>>> import numpy as np
>>> np.set_printoptions(precision=2, suppress=True, linewidth=160)
>>> tidy = lambda a: np.round(a, 2) + 0
>>> data = np.loadtxt("dump.csv", delimiter=",")
>>> data
array([[-3., -1., -1., -2., -2., -3.],
       [ 0.,  1., -1.,  0.,  1.,  4.],
       [ 1.,  2.,  2., -3., -1., -1.],
       [-2., -2.,  1., -2., -3., -5.],
       [ 1., -2.,  0.,  1.,  0., -2.],
       [ 0.,  0.,  0.,  0.,  0.,  1.]])
>>> gram = data.T @ data
>>> tidy(np.linalg.eigvalsh(gram)[::-1])
array([88.64, 21.17, 13.52,  1.04,  0.63,  0.  ])
>>> tidy(np.linalg.svd(data, compute_uv=False) ** 2)
array([88.64, 21.17, 13.52,  1.04,  0.63,  0.  ])
>>> (data @ data.T).shape
(6, 6)
>>> np.diag(gram)
array([15., 14.,  7., 18., 15., 56.])
>>> vec = np.array([0, -3, -2, -5, 4, -5])
>>> (data * vec).sum(axis=1)
array([ 22., -17.,   6.,  27.,  11.,  -5.])
>>> data * vec
array([[ -0.,   3.,   2.,  10.,  -8.,  15.],
       [  0.,  -3.,   2.,  -0.,   4., -20.],
       [  0.,  -6.,  -4.,  15.,  -4.,   5.],
       [ -0.,   6.,  -2.,  10., -12.,  25.],
       [  0.,   6.,  -0.,  -5.,   0.,  10.],
       [  0.,  -0.,  -0.,  -0.,   0.,  -5.]])
>>> data @ (2 * vec)
array([ 44., -34.,  12.,  54.,  22., -10.])
>>> np.einsum("ij,j->i", data, vec)
array([ 22., -17.,   6.,  27.,  11.,  -5.])
>>> (data @ vec).argmax()
np.int64(3)
>>> np.linalg.norm(data @ vec) <= np.linalg.norm(data, 2) * np.linalg.norm(vec) + 1e-9
np.True_
>>> data @ np.ones(6)
array([-12.,   5.,   0., -13.,  -2.,   1.])
>>> vec = np.array([0, 0, 1, 2, 0, 0])
>>> rhs = data @ vec
>>> rhs
array([-5., -1., -4., -3.,  2.,  0.])
>>> tidy(np.linalg.solve(data, -2 * rhs))
array([ 0.,  0., -2., -4.,  0.,  0.])
>>> m1 = np.cumsum(np.array([[3, 0, 1, 0],
...     [3, 1, 3, 0],
...     [0, 3, 0, 2],
...     [2, 0, 2, 2],
...     [0, 0, 3, 3],
...     [3, 3, 2, 2],
...     [1, 1, 1, 0],
...     [0, 1, 1, 1],
...     [0, 2, 2, 2],
...     [2, 0, 3, 1],
...     [0, 1, 0, 2],
...     [0, 1, 0, 2],
...     [0, 0, 1, 0]]), axis=0)
>>> m1
array([[ 3,  0,  1,  0],
       [ 6,  1,  4,  0],
       [ 6,  4,  4,  2],
       [ 8,  4,  6,  4],
       [ 8,  4,  9,  7],
       [11,  7, 11,  9],
       [12,  8, 12,  9],
       [12,  9, 13, 10],
       [12, 11, 15, 12],
       [14, 11, 18, 13],
       [14, 12, 18, 15],
       [14, 13, 18, 17],
       [14, 13, 19, 17]])
>>> vec = np.array([2, 2, -1, 0])
>>> m1 * vec
array([[  6,   0,  -1,   0],
       [ 12,   2,  -4,   0],
       [ 12,   8,  -4,   0],
       [ 16,   8,  -6,   0],
       [ 16,   8,  -9,   0],
       [ 22,  14, -11,   0],
       [ 24,  16, -12,   0],
       [ 24,  18, -13,   0],
       [ 24,  22, -15,   0],
       [ 28,  22, -18,   0],
       [ 28,  24, -18,   0],
       [ 28,  26, -18,   0],
       [ 28,  26, -19,   0]])
>>> (m1 * vec).sum(axis=1)
array([ 5, 10, 16, 18, 15, 25, 28, 29, 31, 32, 34, 36, 35])
>>> np.linalg.norm(m1 @ vec) <= np.linalg.norm(m1, 2) * np.linalg.norm(vec) + 1e-9
np.True_
>>> m1 @ np.eye(4)[2]
array([ 1.,  4.,  4.,  6.,  9., 11., 12., 13., 15., 18., 18., 18., 19.])
>>> (m1 @ vec).argmax()
np.int64(11)
>>> np.sign((m1 @ vec).round(6))
array([1, 1, 1, 1, 1, 1, 1, 1, 1, 1, 1, 1, 1])
>>> vec = np.array([-3, -1, -2, -2])
>>> rhs = m1 @ vec
>>> tidy(np.linalg.solve(m1.T @ m1, m1.T @ rhs))
array([-3., -1., -2., -2.])
>>> rhs
array([ -11,  -27,  -34,  -48,  -60,  -80,  -86,  -91, -101, -115, -120, -125, -127])
>>> tidy(np.linalg.lstsq(m1, rhs)[0])
array([-3., -1., -2., -2.])
>>> rng = np.random.default_rng(9722)
>>> rhs = rhs + 0.1 * rng.normal(size=13)
>>> tidy(rhs)
array([ -10.98,  -26.98,  -33.98,  -48.02,  -59.93,  -79.79,  -86.09,  -91.27, -101.01, -114.89, -119.85, -124.99, -126.92])
>>> beta, *_ = np.linalg.lstsq(m1, rhs)
>>> tidy(m1.T @ (rhs - m1 @ beta))
array([0., 0., 0., 0.])
>>> [round(float(np.linalg.norm(np.linalg.solve(m1.T @ m1 + lam * np.eye(4), m1.T @ rhs))), 2) for lam in (0, 1, 10, 100)]
[4.24, 4.21, 4.13, 4.01]
>>> tidy(np.linalg.norm(rhs - m1 @ beta))
np.float64(0.37)
